$ ipython --no-banner

In [1]: import numpy as np

In [2]: from numpy import linalg as LA

In [3]: np.set_printoptions(precision=2, suppress=True, linewidth=120, floatmode="fixed")

In [4]: rd = lambda a: np.round(a, 2) + 0

In [5]: W0 = np.load("w.npy")

In [6]: W0
Out[6]: 
array([[ 0,  0,  6,  0, -1, -1,  3, -2,  2,  1,  2, -1,  2],
       [ 0,  0, -1,  1, -2, -1,  0, -3,  0, -4, -3,  6,  3],
       [-6,  1,  0,  1, -4,  0,  0, -2,  2,  2,  2,  0, -6],
       [ 0, -1, -1,  0, -4,  3,  0,  5, -3,  3, -1, -5,  1],
       [ 1,  2,  4,  4,  0,  4, -1,  1,  4, -2,  1,  0, -2],
       [ 1,  1,  0, -3, -4,  0,  3, -4, -3,  1, -1,  0, -5],
       [-3,  0,  0,  0,  1, -3,  0, -1, -2,  3,  4,  1,  3],
       [ 2,  3,  2, -5, -1,  4,  1,  0,  5, -2,  0,  1, -5],
       [-2,  0, -2,  3, -4,  3,  2, -5,  0,  3,  3, -1,  3],
       [-1,  4, -2, -3,  2, -1, -3,  2, -3,  0, -5, -5, -5],
       [-2,  3, -2,  1, -1,  1, -4,  0, -3,  5,  0, -3, -5],
       [ 1, -6,  0,  5,  0,  0, -1, -1,  1,  5,  3,  0, -4],
       [-2, -3,  6, -1,  2,  5, -3,  5, -3,  5,  5,  4,  0]])

In [7]: out = W0 / LA.norm(W0, axis=1, keepdims=True)

In [8]: C2 = out @ out.T

In [9]: np.argwhere(np.triu(np.abs(C2) > 0.95, 1))
Out[9]: array([], shape=(0, 2), dtype=int64)

In [10]: W0.shape
Out[10]: (13, 13)

In [11]: LA.rank(W0)
---------------------------------------------------------------------------
AttributeError                            Traceback (most recent call last)
Cell In[11], line 1
----> 1 LA.rank(W0)

AttributeError: module 'numpy.linalg' has no attribute 'rank'

In [12]: W0[13]
---------------------------------------------------------------------------
IndexError                                Traceback (most recent call last)
Cell In[12], line 1
----> 1 W0[13]

IndexError: index 13 is out of bounds for axis 0 with size 13

In [13]: LA.matrix_rank(W0)
Out[13]: np.int64(12)

In [14]: np.zeros(13, 13)
---------------------------------------------------------------------------
TypeError                                 Traceback (most recent call last)
Cell In[14], line 1
----> 1 np.zeros(13, 13)

TypeError: Cannot interpret '13' as a data type

In [15]: rd(LA.norm(W0))
Out[15]: np.float64(36.52)

In [16]: rd(W0.mean(axis=0))
Out[16]: array([-0.85,  0.31,  0.77,  0.23, -1.23,  1.08, -0.23, -0.38, -0.23,  1.54,  0.77, -0.23, -1.54])

In [17]: np.abs(W0).max()
Out[17]: np.int64(6)

In [18]: rd(LA.svd(W0, compute_uv=False))
Out[18]: array([16.92, 16.92, 13.91, 13.91,  9.64,  9.64,  7.92,  7.92,  5.18,  5.18,  2.16,  2.16,  0.00])

In [19]: mat = np.array([[0.0, 0.0, 0.0, 0.0, 0.0, -2.0, -3.0, 3.0],
    ...:     [0.0, 0.0, 0.0, 0.0, 0.0, 2.0, -1.0, 3.0],
    ...:     [0.0, 0.0, 0.0, 0.0, 0.0, 2.0, -3.0, -3.0],
    ...:     [0.0, 0.0, 0.0, 0.0, 0.0, 3.0, -1.0, 1.0],
    ...:     [0.0, 0.0, 0.0, 0.0, 0.0, 0.0, 3.0, -2.0],
    ...:     [-2.0, 2.0, 2.0, 3.0, 0.0, 0.0, 0.0, 0.0],
    ...:     [-3.0, -1.0, -3.0, -1.0, 3.0, 0.0, 0.0, 0.0],
    ...:     [3.0, 3.0, -3.0, 1.0, -2.0, 0.0, 0.0, 0.0]])

In [20]: np.allclose(mat[:-1].T @ LA.lstsq(mat[:-1].T, mat[-1])[0], mat[-1])
Out[20]: False

In [21]: rd(mat @ LA.pinv(mat) @ mat)
Out[21]: 
array([[ 0.00,  0.00,  0.00,  0.00,  0.00, -2.00, -3.00,  3.00],
       [ 0.00,  0.00,  0.00,  0.00,  0.00,  2.00, -1.00,  3.00],
       [ 0.00,  0.00,  0.00,  0.00,  0.00,  2.00, -3.00, -3.00],
       [ 0.00,  0.00,  0.00,  0.00,  0.00,  3.00, -1.00,  1.00],
       [ 0.00,  0.00,  0.00,  0.00,  0.00,  0.00,  3.00, -2.00],
       [-2.00,  2.00,  2.00,  3.00,  0.00,  0.00,  0.00,  0.00],
       [-3.00, -1.00, -3.00, -1.00,  3.00,  0.00,  0.00,  0.00],
       [ 3.00,  3.00, -3.00,  1.00, -2.00,  0.00,  0.00,  0.00]])

In [22]: try:
    ...:     LA.inv(mat)
    ...: except LA.LinAlgError as e:
    ...:     print("failed:", e)
    ...: 
failed: Singular matrix

In [23]: rd(np.trace(LA.pinv(mat) @ mat))
Out[23]: np.float64(6.0)

In [24]: U, sv = LA.svd(mat)
---------------------------------------------------------------------------
ValueError                                Traceback (most recent call last)
Cell In[24], line 1
----> 1 U, sv = LA.svd(mat)

ValueError: too many values to unpack (expected 2)

In [25]: U, sv, VT = LA.svd(mat, full_matrices=False)

In [26]: rd(sv)
Out[26]: array([6.38, 6.38, 5.14, 5.14, 3.86, 3.86, 0.00, 0.00])

In [27]: np.allclose(U * sv @ VT, mat)
Out[27]: True

In [28]: (sv > 1e-8).sum()
Out[28]: np.int64(6)

In [29]: rd(np.sqrt((sv ** 2).sum())), rd(LA.norm(mat))
Out[29]: (np.float64(12.81), np.float64(12.81))

In [30]: rd(sv / sv[0])
Out[30]: array([1.00, 1.00, 0.81, 0.81, 0.61, 0.61, 0.00, 0.00])

In [31]: U.shape, sv.shape, VT.shape
Out[31]: ((8, 8), (8,), (8, 8))

In [32]: U, sv, VT = LA.svd(mat)

In [33]: V = VT[:(sv > 1e-8).sum()]

In [34]: rng = np.random.default_rng(21253)

In [35]: x = mat[4] + -1 * mat[1] + rng.integers(2) * np.eye(8)[5]

In [36]: x
Out[36]: array([ 0.00,  0.00,  0.00,  0.00,  0.00, -2.00,  4.00, -5.00])

In [37]: rd(np.diag(V.T @ V))
Out[37]: array([0.69, 0.55, 0.91, 0.49, 0.35, 1.00, 1.00, 1.00])

In [38]: np.allclose(V.T @ V @ x, x)
Out[38]: True

In [39]: np.all(LA.eigvalsh(mat) > 0)
Out[39]: np.False_

In [40]: rd(LA.eigvalsh(mat).min())
Out[40]: np.float64(-6.38)

In [41]: out = mat / np.sqrt((mat ** 2).mean(axis=1, keepdims=True))

In [42]: LA.matrix_rank(out) == LA.matrix_rank(mat)
Out[42]: np.True_

In [43]: rd(LA.norm(out, axis=1))
Out[43]: array([2.83, 2.83, 2.83, 2.83, 2.83, 2.83, 2.83, 2.83])

In [44]: K = np.array([[0, -3, 2, 3, -1],
    ...:     [3, 0, 3, 3, 4],
    ...:     [-2, -3, 0, 3, 0],
    ...:     [-3, -3, -3, 0, -6],
    ...:     [1, -4, 0, 6, 0]])

In [45]: np.allclose(K @ K.T, K.T @ K)
Out[45]: True

In [46]: np.trace(K)
Out[46]: np.int64(0)

In [47]: LA.matrix_power(K, 4)
Out[47]: 
array([[ 1955,  1032,  1818,   852,  3096],
       [ 1032,  4184,   351, -4119,  2052],
       [ 1818,   351,  1826,  1563,  2838],
       [  852, -4119,  1563,  6120,   852],
       [ 3096,  2052,  2838,   852,  5015]])

In [48]: K.inv()
---------------------------------------------------------------------------
AttributeError                            Traceback (most recent call last)
Cell In[48], line 1
----> 1 K.inv()

AttributeError: 'numpy.ndarray' object has no attribute 'inv'

In [49]: rd(np.abs(LA.eigvals(K)).max())
Out[49]: np.float64(9.88)

In [50]: LA.determinant(K)
---------------------------------------------------------------------------
AttributeError                            Traceback (most recent call last)
Cell In[50], line 1
----> 1 LA.determinant(K)

AttributeError: module 'numpy.linalg' has no attribute 'determinant'

In [51]: W1 = np.array([[7, 1, 3], [5, 6, 7], [1, 1, 2], [4, 2, 7], [5, 6, 4]])

In [52]: coef = np.array([5, 5, 4])

In [53]: hid = np.maximum(K @ W1 + coef, 0)

In [54]: hid
Out[54]: 
array([[ 0,  0,  4],
       [61, 41, 56],
       [ 0,  0,  0],
       [ 0,  0,  0],
       [16,  0, 21]])

In [55]: LA.matrix_rank(hid)
Out[55]: np.int64(3)

In [56]: (hid > 0).mean(axis=0)
Out[56]: array([0.40, 0.20, 0.60])

In [57]: basis = np.array([[0, -1, 1], [2, 0, -1], [-2, 2, -2]])

In [58]: W1 @ basis
Out[58]: 
array([[ -4,  -1,   0],
       [ -2,   9, -15],
       [ -2,   3,  -4],
       [-10,  10, -12],
       [  4,   3,  -9]])

In [59]: hid @ basis
Out[59]: 
array([[ -8,   8,  -8],
       [-30,  51, -92],
       [  0,   0,   0],
       [  0,   0,   0],
       [-42,  26, -26]])

In [60]: (hid @ basis).round(6).argmax(axis=1)
Out[60]: array([1, 1, 0, 0, 1])

In [61]: x = np.array([0, 1, 3, 1, 0])

In [62]: a = np.maximum(K @ x, 0)

In [63]: a
Out[63]: array([ 6, 12,  0,  0,  2])

In [64]: K * (a > 1e-9)[:, None]
Out[64]: 
array([[ 0, -3,  2,  3, -1],
       [ 3,  0,  3,  3,  4],
       [ 0,  0,  0,  0,  0],
       [ 0,  0,  0,  0,  0],
       [ 1, -4,  0,  6,  0]])

In [65]: rd(np.tanh(K @ x))
Out[65]: array([ 1.00,  1.00,  0.00, -1.00,  0.96])

In [66]: np.maximum(K @ x, 0) - np.maximum(-K @ x, 0)
Out[66]: array([  6,  12,   0, -12,   2])

In [67]: np.maximum(K @ (3 * x), 0)
Out[67]: array([18, 36,  0,  0,  6])

In [68]: X = np.load("run17.npy")

In [69]: X
Out[69]: 
array([[ 35.00,  24.00,  48.00,  36.00, -48.00],
       [ 24.00,  15.00,  32.00,  24.00, -32.00],
       [ 48.00,  32.00,  63.00,  48.00, -64.00],
       [ 36.00,  24.00,  48.00,  35.00, -48.00],
       [-48.00, -32.00, -64.00, -48.00,  63.00]])

In [70]: rd(np.abs(LA.svd(X)[2][-1]))
Out[70]: array([0.44, 0.52, 0.03, 0.73, 0.03])

In [71]: LA.cond(X) > 100
Out[71]: np.True_

In [72]: feats = np.load("data.npy")

In [73]: feats
Out[73]: 
array([[ 4, -4, -5,  3, -5,  2,  3, -3,  0,  2,  0, -4],
       [ 4, -4, -5, -1, -2, -3,  3, -2,  4, -4, -3,  3],
       [-4, -1,  5,  0,  2,  4, -1,  5,  1, -3,  0,  4],
       [ 5,  2, -4,  5,  1,  4, -3,  3,  0,  0,  0,  0],
       [ 0, -4, -3, -1,  2,  4,  3,  2,  4,  1, -2,  5],
       [ 1,  1, -5, -1, -2,  0, -3,  4,  5, -2, -1,  0],
       [-3,  2,  2,  1, -2,  0, -3,  3,  2,  4,  2,  3],
       [-4, -4, -1,  5,  5,  2, -1,  2,  4,  2, -3, -2],
       [ 1, -3,  3,  2,  1,  5,  0, -5, -2, -2,  1,  5],
       [ 5,  3, -3, -1, -4, -2,  0,  5, -3,  3, -2,  3],
       [-3,  4,  1,  1,  0, -4,  1,  0, -5, -4,  1,  1],
       [ 1, -4,  2,  5,  0,  1,  4,  0, -2, -2, -5, -4]])

In [74]: out = np.array([[4, 3],
    ...:     [4, 3],
    ...:     [3, 0],
    ...:     [2, 0],
    ...:     [5, 1],
    ...:     [0, 5],
    ...:     [3, 5],
    ...:     [1, 1],
    ...:     [2, 0],
    ...:     [2, 3],
    ...:     [5, 1],
    ...:     [4, 4]])

In [75]: np.einsum("ij->j", feats)
Out[75]: array([  7, -12, -13,  18,  -4,  13,   3,  14,   8,  -5, -12,  14])

In [76]: np.einsum("ik,kj->ij", feats, out)
Out[76]: 
array([[-40,   7],
       [-23,  -7],
       [ 19,  14],
       [ 25,  30],
       [ 14,  48],
       [-23, -14],
       [ 22,   9],
       [-12, -17],
       [ 22,  30],
       [  8,  34],
       [  3, -19],
       [-33, -11]])

In [77]: out.T @ feats.T
Out[77]: 
array([[-40, -23,  19,  25,  14, -23,  22, -12,  22,   8,   3, -33],
       [  7,  -7,  14,  30,  48, -14,   9, -17,  30,  34, -19, -11]])

In [78]: LA.matrix_rank(np.vstack([feats, out.T]))
Out[78]: np.int64(12)

In [79]: feats @ out
Out[79]: 
array([[-40,   7],
       [-23,  -7],
       [ 19,  14],
       [ 25,  30],
       [ 14,  48],
       [-23, -14],
       [ 22,   9],
       [-12, -17],
       [ 22,  30],
       [  8,  34],
       [  3, -19],
       [-33, -11]])

In [80]: def softmax(z):
    ...:     e = np.exp(z - z.max(axis=-1, keepdims=True))
    ...:     return e / e.sum(axis=-1, keepdims=True)
    ...: 

In [81]: rd(softmax(10 * feats[0]))
Out[81]: array([1.00, 0.00, 0.00, 0.00, 0.00, 0.00, 0.00, 0.00, 0.00, 0.00, 0.00, 0.00])

In [82]: scores = feats @ feats.T / np.sqrt(12)

In [83]: softmax(scores).round(6).argmax(axis=1)
Out[83]: array([ 0,  1,  2,  3,  4,  5,  6,  7,  8,  9, 10, 11])

In [84]: rd(softmax(scores)[0] @ feats)
Out[84]: array([ 4.00, -4.00, -5.00,  3.00, -5.00,  2.00,  3.00, -3.00,  0.00,  2.00,  0.00, -4.00])

In [85]: rd(softmax(scores))
Out[85]: 
array([[1.00, 0.00, 0.00, 0.00, 0.00, 0.00, 0.00, 0.00, 0.00, 0.00, 0.00, 0.00],
       [0.00, 1.00, 0.00, 0.00, 0.00, 0.00, 0.00, 0.00, 0.00, 0.00, 0.00, 0.00],
       [0.00, 0.00, 1.00, 0.00, 0.00, 0.00, 0.00, 0.00, 0.00, 0.00, 0.00, 0.00],
       [0.00, 0.00, 0.00, 1.00, 0.00, 0.00, 0.00, 0.00, 0.00, 0.00, 0.00, 0.00],
       [0.00, 0.00, 0.00, 0.00, 1.00, 0.00, 0.00, 0.00, 0.00, 0.00, 0.00, 0.00],
       [0.00, 0.00, 0.00, 0.00, 0.00, 1.00, 0.00, 0.00, 0.00, 0.00, 0.00, 0.00],
       [0.00, 0.00, 0.00, 0.00, 0.00, 0.00, 1.00, 0.00, 0.00, 0.00, 0.00, 0.00],
       [0.00, 0.00, 0.00, 0.00, 0.00, 0.00, 0.00, 1.00, 0.00, 0.00, 0.00, 0.00],
       [0.00, 0.00, 0.00, 0.00, 0.00, 0.00, 0.00, 0.00, 1.00, 0.00, 0.00, 0.00],
       [0.00, 0.00, 0.00, 0.00, 0.00, 0.00, 0.00, 0.00, 0.00, 1.00, 0.00, 0.00],
       [0.00, 0.00, 0.00, 0.00, 0.00, 0.00, 0.00, 0.00, 0.00, 0.00, 1.00, 0.00],
       [0.00, 0.00, 0.00, 0.00, 0.00, 0.00, 0.00, 0.00, 0.00, 0.00, 0.00, 1.00]])
